$ python3 -q
>>> import numpy as np
>>> import numpy.linalg as la
>>> np.set_printoptions(precision=1, suppress=True, linewidth=120)
>>> def tidy(a):
...     return np.round(a, 1) + 0
... 
>>> E = 4 * np.eye(10) + np.eye(10, k=1)
>>> E
array([[4., 1., 0., 0., 0., 0., 0., 0., 0., 0.],
       [0., 4., 1., 0., 0., 0., 0., 0., 0., 0.],
       [0., 0., 4., 1., 0., 0., 0., 0., 0., 0.],
       [0., 0., 0., 4., 1., 0., 0., 0., 0., 0.],
       [0., 0., 0., 0., 4., 1., 0., 0., 0., 0.],
       [0., 0., 0., 0., 0., 4., 1., 0., 0., 0.],
       [0., 0., 0., 0., 0., 0., 4., 1., 0., 0.],
       [0., 0., 0., 0., 0., 0., 0., 4., 1., 0.],
       [0., 0., 0., 0., 0., 0., 0., 0., 4., 1.],
       [0., 0., 0., 0., 0., 0., 0., 0., 0., 4.]])
>>> tidy(np.sort(la.eigvals(E)))
array([4., 4., 4., 4., 4., 4., 4., 4., 4., 4.])
>>> [int(la.matrix_rank(la.matrix_power(E, p))) for p in range(1, 11)]
[10, 10, 10, 10, 10, 10, 10, 10, 10, 10]
>>> E.reshape(2, -1)
array([[4., 1., 0., 0., 0., 0., 0., 0., 0., 0., 0., 4., 1., 0., 0., 0., 0., 0., 0., 0., 0., 0., 4., 1., 0., 0., 0.,
        0., 0., 0., 0., 0., 0., 4., 1., 0., 0., 0., 0., 0., 0., 0., 0., 0., 4., 1., 0., 0., 0., 0.],
       [0., 0., 0., 0., 0., 4., 1., 0., 0., 0., 0., 0., 0., 0., 0., 0., 4., 1., 0., 0., 0., 0., 0., 0., 0., 0., 0.,
        4., 1., 0., 0., 0., 0., 0., 0., 0., 0., 0., 4., 1., 0., 0., 0., 0., 0., 0., 0., 0., 0., 4.]])
>>> T = E.reshape(10, 2, -1)
>>> np.swapaxes(T, 1, 2)[7]
array([[0., 0.],
       [0., 0.],
       [0., 4.],
       [0., 1.],
       [0., 0.]])
>>> T.shape
(10, 2, 5)
>>> T.transpose(1, 0, 2)
array([[[4., 1., 0., 0., 0.],
        [0., 4., 1., 0., 0.],
        [0., 0., 4., 1., 0.],
        [0., 0., 0., 4., 1.],
        [0., 0., 0., 0., 4.],
        [0., 0., 0., 0., 0.],
        [0., 0., 0., 0., 0.],
        [0., 0., 0., 0., 0.],
        [0., 0., 0., 0., 0.],
        [0., 0., 0., 0., 0.]],

       [[0., 0., 0., 0., 0.],
        [0., 0., 0., 0., 0.],
        [0., 0., 0., 0., 0.],
        [0., 0., 0., 0., 0.],
        [1., 0., 0., 0., 0.],
        [4., 1., 0., 0., 0.],
        [0., 4., 1., 0., 0.],
        [0., 0., 4., 1., 0.],
        [0., 0., 0., 4., 1.],
        [0., 0., 0., 0., 4.]]])
>>> T[:, 0]
array([[4., 1., 0., 0., 0.],
       [0., 4., 1., 0., 0.],
       [0., 0., 4., 1., 0.],
       [0., 0., 0., 4., 1.],
       [0., 0., 0., 0., 4.],
       [0., 0., 0., 0., 0.],
       [0., 0., 0., 0., 0.],
       [0., 0., 0., 0., 0.],
       [0., 0., 0., 0., 0.],
       [0., 0., 0., 0., 0.]])
>>> T.sum(axis=1)
array([[4., 1., 0., 0., 0.],
       [0., 4., 1., 0., 0.],
       [0., 0., 4., 1., 0.],
       [0., 0., 0., 4., 1.],
       [1., 0., 0., 0., 4.],
       [4., 1., 0., 0., 0.],
       [0., 4., 1., 0., 0.],
       [0., 0., 4., 1., 0.],
       [0., 0., 0., 4., 1.],
       [0., 0., 0., 0., 4.]])
>>> x = np.array([-2, -1, 2, -1, 2, 0, -1, -2, -1, 1])
>>> y = E @ x
>>> b, lr = np.zeros(10), 1 / la.norm(E, 2) ** 2
>>> for i in range(12):
...     b -= lr * E.T @ (E @ b - y)
...     if i % 2 == 0: print(i, round(la.norm(E @ b - y), 1))
... 
0 6.2
2 1.7
4 0.6
6 0.2
8 0.1
10 0.0
>>> tidy(b)
array([-2., -1.,  2., -1.,  2.,  0., -1., -2., -1.,  1.])
>>> tidy(la.cond(E))
np.float64(1.6)
>>> f = np.array([-2, -1])
>>> np.cross(E[7, :3], E[9, :3])
array([0., 0., 0.])
>>> np.polyval(f, E[7])
array([-1., -1., -1., -1., -1., -1., -1., -9., -3., -1.])
>>> np.correlate(E[7], E[9], "full")
array([ 0.,  0.,  0.,  0.,  0.,  0.,  0., 16.,  4.,  0.,  0.,  0.,  0.,  0.,  0.,  0.,  0.,  0.,  0.])
